% python3 -q
>>> import numpy as np
>>> import numpy.linalg as la
>>> np.set_printoptions(precision=4, suppress=True, linewidth=140)
>>> out = np.array([[-4, -3], [3, 1]])
>>> K = np.kron(np.eye(2, dtype=int), out)
>>> K
array([[-4, -3,  0,  0],
       [ 3,  1,  0,  0],
       [ 0,  0, -4, -3],
       [ 0,  0,  3,  1]])
>>> (K != 0).astype(int)
array([[1, 1, 0, 0],
       [1, 1, 0, 0],
       [0, 0, 1, 1],
       [0, 0, 1, 1]])
>>> np.flatnonzero(la.matrix_power((K != 0) + (K.T != 0) + np.eye(4), 4)[1])
array([0, 1])
>>> K @ K
array([[ 7,  9,  0,  0],
       [-9, -8,  0,  0],
       [ 0,  0,  7,  9],
       [ 0,  0, -9, -8]])
>>> (la.matrix_power((K != 0) + (K.T != 0) + np.eye(4), 4) > 0).astype(int)
array([[1, 1, 0, 0],
       [1, 1, 0, 0],
       [0, 0, 1, 1],
       [0, 0, 1, 1]])
>>> u = np.array([2, 0, 0, -2])
>>> out = K + np.outer(u, np.eye(4)[3])
>>> round(la.det(out) / la.det(K), 4), round(float(1 + la.solve(K, u)[3]), 4)
(np.float64(2.6), 2.6)
>>> la.matrix_rank(la.inv(out) - la.inv(K), tol=1e-8)
np.int64(1)
>>> la.matrix_rank(out - K)
np.int64(1)
>>> x = np.array([0, 0, -2, 2])
>>> target = K @ x
>>> coef, lr = np.zeros(4), 1 / la.norm(K, 2) ** 2
>>> for i in range(10):
...     coef -= lr * K.T @ (K @ coef - target)
...     if i % 2 == 0: print(i, round(la.norm(K @ coef - target), 4))
... 
0 2.3011
2 2.2042
4 2.1113
6 2.0224
8 1.9372
>>> coef
array([ 0.    ,  0.    , -0.8329,  0.1117])
>>> W0 = np.loadtxt("out8.csv", delimiter=",")
>>> W0
array([[-0.9, -1.2, -6. ,  0.3],
       [-1.8,  0.9,  3.5, -0.5],
       [ 0.1, -1.5,  3. , -0.4],
       [ 1.4,  1.8,  0. ,  0. ],
       [-0.9,  0.6, -1. ,  0.6],
       [ 0.4, -0.5, -6.5,  0.5]])
>>> # column 2 is much longer than the rest
>>> out = np.c_[W0[:, :2] @ np.array([[2, -1], [0, 1]]), np.array([0, 1, 1, 3, -3, -3])]
>>> out
array([[-1.8, -0.3,  0. ],
       [-3.6,  2.7,  1. ],
       [ 0.2, -1.6,  1. ],
       [ 2.8,  0.4,  3. ],
       [-1.8,  1.5, -3. ],
       [ 0.8, -0.9, -3. ]])
>>> np.round(la.lstsq(W0, out[:, 0])[0], 4) + 0
array([2., 0., 0., 0.])
>>> la.matrix_rank(out)
np.int64(3)
>>> la.norm(la.qr(W0)[0].T @ out, axis=0) ** 2 / ((out ** 2).sum(axis=0) + 1e-12)
array([1.    , 1.    , 0.7708])
>>> la.matrix_rank(np.c_[W0, out])
np.int64(5)
>>> np.round(la.norm(out - W0 @ la.lstsq(W0, out)[0], axis=0), 4) + 0
array([0.    , 0.    , 2.5781])
